$ python3 -q
>>> import numpy as np
>>> import numpy.linalg as la
>>> np.set_printoptions(precision=1, suppress=True, linewidth=120, floatmode="fixed")
>>> def tidy(a):
...     return np.round(a, 1) + 0
... 
>>> E = np.load("w.npy")
>>> print(E)
[[ 1  1  0  0]
 [-3  5  0  0]
 [ 0  0  1  1]
 [ 0  0 -3  5]]
>>> ang = np.radians(120)
>>> Rm = np.eye(4)
>>> Rm[3, 3] = Rm[1, 1] = np.cos(ang)
>>> Rm[3, 1], Rm[1, 3] = -np.sin(ang), np.sin(ang)
>>> print(tidy(Rm))
[[ 1.0  0.0  0.0  0.0]
 [ 0.0 -0.5  0.0  0.9]
 [ 0.0  0.0  1.0  0.0]
 [ 0.0 -0.9  0.0 -0.5]]
>>> B = E @ Rm.T
>>> print(tidy(np.abs(B - E).max(axis=0)))
[0.0 7.5 0.0 7.5]
>>> print(tidy(B))
[[ 1.0 -0.5  0.0 -0.9]
 [-3.0 -2.5  0.0 -4.3]
 [ 0.0  0.9  1.0 -0.5]
 [ 0.0  4.3 -3.0 -2.5]]
>>> print(np.allclose(E @ E.T, B @ B.T))
True
>>> print(np.allclose(la.norm(E, axis=1), la.norm(B, axis=1)))
True
>>> print(tidy(la.svd(E, compute_uv=False)), tidy(la.svd(B, compute_uv=False)))
[5.8 5.8 1.4 1.4] [5.8 5.8 1.4 1.4]
>>> print((la.matrix_power((E != 0) + (E.T != 0) + np.eye(4), 4) > 0).astype(int))
[[1 1 0 0]
 [1 1 0 0]
 [0 0 1 1]
 [0 0 1 1]]
>>> print(E @ E)
[[ -2   6   0   0]
 [-18  22   0   0]
 [  0   0  -2   6]
 [  0   0 -18  22]]
>>> F = np.loadtxt("a.csv", delimiter=",")
>>> print(F)
[[-8.0  0.0  8.0 -9.0]
 [ 5.0  1.0 -6.0 -3.0]
 [ 0.0  0.0  5.0  0.0]
 [ 0.0  0.0  5.0  5.0]]
>>> rng = np.random.default_rng(567665)
>>> idx = rng.permutation(4)
>>> print(idx)
[2 1 0 3]
>>> B = F[idx][:, idx]
>>> print(np.diag(B))
[ 5.0  1.0 -8.0  5.0]
>>> print(np.trace(B))
3.0
>>> print(tidy(la.det(B)), tidy(la.det(F[idx])))
-200.0 200.0
>>> r0 = np.array([1, 1, 1, 2])
>>> B = F + np.outer(r0, np.eye(4)[3])
>>> print(la.matrix_rank(la.inv(B) - la.inv(F), tol=1e-8))
1
>>> print(tidy(la.det(B) / la.det(F)), tidy(1 + la.solve(F, r0)[3]))
1.2 1.2
>>> print(tidy(np.abs(la.eigvals(F)).max()))
8.0
>>> print((F + F.T) / 2)
[[-8.0  2.5  4.0 -4.5]
 [ 2.5  1.0 -3.0 -1.5]
 [ 4.0 -3.0  5.0  2.5]
 [-4.5 -1.5  2.5  5.0]]
>>> assert F == F.T
Traceback (most recent call last):
  File "<python-input-34>", line 1, in <module>
    assert F == F.T
           ^^^^^^^^
ValueError: The truth value of an array with more than one element is ambiguous. Use a.any() or a.all()
>>> print(np.allclose(F @ F.T, F.T @ F))
False
>>> F.inv()
Traceback (most recent call last):
  File "<python-input-36>", line 1, in <module>
    F.inv()
    ^^^^^
AttributeError: 'numpy.ndarray' object has no attribute 'inv'
